$ python -q
>>> import numpy as np
>>> np.set_printoptions(suppress=True, linewidth=160)
>>> data = np.load("test9.npy")
>>> print(data)
[[-23 -21 -11  -9  -5  -7 -28  -5 -24 -14 -12]
 [ 21  12   2   4  -9  -8  15  -9  16   6   8]
 [ 20  34  18  18  12  22  42  12  32  16  16]
 [ 11   0  -2  -2  -7 -10   1  -7   4   2   2]
 [-12 -33 -17 -19 -12 -25 -39 -12 -28 -12 -14]
 [  2  -2   2  -2   6   2   0   6   0   4   0]
 [-24  16   0  16  -8  16   8  -8   0 -16   0]]
>>> print(np.argsort(-np.linalg.norm(data, axis=0).round(6), kind="stable")[:3])
[6 1 8]
>>> print(round(float(np.linalg.norm(data, 2) / np.linalg.norm(data)), 3))
0.907
>>> print(np.linalg.matrix_rank(data, rtol=0.1))
3
>>> U, sig, Vt = np.linalg.svd(data)
>>> evecs = Vt[:(sig > 1e-8).sum()]
>>> rng = np.random.default_rng(30659)
>>> vec = data[6] + 5 * data[0] + rng.integers(2) * np.eye(11)[0]
>>> print(vec)
[-138.  -89.  -55.  -29.  -33.  -19. -132.  -33. -120.  -86.  -60.]
>>> print(np.round(np.linalg.norm(vec - evecs.T @ evecs @ vec), 3))
0.662
>>> print(np.round(np.diag(evecs.T @ evecs), 3))
[0.562 0.306 0.073 0.173 0.361 0.369 0.304 0.361 0.21  0.228 0.053]
>>> U, sig, Vt = np.linalg.svd(data)
>>> print(np.argmax(sig[:-1] / (sig[1:] + 1e-6)) + 1)
3
>>> A2 = U[:, :3] @ np.diag(sig[:3]) @ Vt[:3]
>>> print(np.linalg.matrix_rank(data, rtol=0.05))
3
>>> print(round(float(np.abs(data - A2).max()), 3))
0.0
>>> print(np.linalg.matrix_rank(A2))
3
>>> print(A2.round(3) + 0)
[[-23. -21. -11.  -9.  -5.  -7. -28.  -5. -24. -14. -12.]
 [ 21.  12.   2.   4.  -9.  -8.  15.  -9.  16.   6.   8.]
 [ 20.  34.  18.  18.  12.  22.  42.  12.  32.  16.  16.]
 [ 11.   0.  -2.  -2.  -7. -10.   1.  -7.   4.   2.   2.]
 [-12. -33. -17. -19. -12. -25. -39. -12. -28. -12. -14.]
 [  2.  -2.   2.  -2.   6.   2.   0.   6.   0.   4.   0.]
 [-24.  16.   0.  16.  -8.  16.   8.  -8.   0. -16.   0.]]
